$ python3 -q
>>> import numpy as np
>>> np.set_printoptions(precision=2, suppress=True, linewidth=200, legacy="1.25")
>>> X = np.loadtxt("dump.csv", delimiter=",")
>>> X
array([[ 2.,  3.,  4.,  5.,  6.,  7.,  8.,  9.],
       [10., 11., 12., 13., 14., 15., 16., 17.],
       [18., 19., 20., 21., 22., 23., 24., 25.],
       [26., 27., 28., 29., 30., 31., 32., 33.],
       [34., 35., 36., 37., 38., 39., 40., 41.],
       [42., 43., 44., 45., 46., 47., 48., 49.],
       [50., 51., 52., 53., 54., 55., 56., 57.],
       [58., 59., 60., 61., 62., 63., 64., 65.],
       [66., 67., 68., 69., 70., 71., 72., 73.],
       [74., 75., 76., 77., 78., 79., 80., 81.],
       [82., 83., 84., 85., 86., 87., 88., 89.],
       [90., 91., 92., 93., 94., 95., 96., 97.]])
>>> # rank 2
>>> def softmax(z):
...     e = np.exp(z - z.max(axis=-1, keepdims=True))
...     return e / e.sum(axis=-1, keepdims=True)
... 
>>> np.round(softmax(X[10]), 2) + 0
array([0.  , 0.  , 0.  , 0.01, 0.03, 0.09, 0.23, 0.63])
>>> np.round(softmax(X[10] + 3), 2) + 0
array([0.  , 0.  , 0.  , 0.01, 0.03, 0.09, 0.23, 0.63])
>>> softmax(X).sum(axis=1)
array([1., 1., 1., 1., 1., 1., 1., 1., 1., 1., 1., 1.])
>>> att = X @ X.T / np.sqrt(8)
>>> np.round(softmax(att + np.triu(np.full(att.shape, -np.inf), 1)), 2) + 0
array([[1., 0., 0., 0., 0., 0., 0., 0., 0., 0., 0., 0.],
       [0., 1., 0., 0., 0., 0., 0., 0., 0., 0., 0., 0.],
       [0., 0., 1., 0., 0., 0., 0., 0., 0., 0., 0., 0.],
       [0., 0., 0., 1., 0., 0., 0., 0., 0., 0., 0., 0.],
       [0., 0., 0., 0., 1., 0., 0., 0., 0., 0., 0., 0.],
       [0., 0., 0., 0., 0., 1., 0., 0., 0., 0., 0., 0.],
       [0., 0., 0., 0., 0., 0., 1., 0., 0., 0., 0., 0.],
       [0., 0., 0., 0., 0., 0., 0., 1., 0., 0., 0., 0.],
       [0., 0., 0., 0., 0., 0., 0., 0., 1., 0., 0., 0.],
       [0., 0., 0., 0., 0., 0., 0., 0., 0., 1., 0., 0.],
       [0., 0., 0., 0., 0., 0., 0., 0., 0., 0., 1., 0.],
       [0., 0., 0., 0., 0., 0., 0., 0., 0., 0., 0., 1.]])
>>> softmax(att)[10] @ X
array([90., 91., 92., 93., 94., 95., 96., 97.])
>>> softmax(att).round(6).argmax(axis=1)
array([11, 11, 11, 11, 11, 11, 11, 11, 11, 11, 11, 11])
>>> np.round(softmax(att), 2) + 0
array([[0., 0., 0., 0., 0., 0., 0., 0., 0., 0., 0., 1.],
       [0., 0., 0., 0., 0., 0., 0., 0., 0., 0., 0., 1.],
       [0., 0., 0., 0., 0., 0., 0., 0., 0., 0., 0., 1.],
       [0., 0., 0., 0., 0., 0., 0., 0., 0., 0., 0., 1.],
       [0., 0., 0., 0., 0., 0., 0., 0., 0., 0., 0., 1.],
       [0., 0., 0., 0., 0., 0., 0., 0., 0., 0., 0., 1.],
       [0., 0., 0., 0., 0., 0., 0., 0., 0., 0., 0., 1.],
       [0., 0., 0., 0., 0., 0., 0., 0., 0., 0., 0., 1.],
       [0., 0., 0., 0., 0., 0., 0., 0., 0., 0., 0., 1.],
       [0., 0., 0., 0., 0., 0., 0., 0., 0., 0., 0., 1.],
       [0., 0., 0., 0., 0., 0., 0., 0., 0., 0., 0., 1.],
       [0., 0., 0., 0., 0., 0., 0., 0., 0., 0., 0., 1.]])
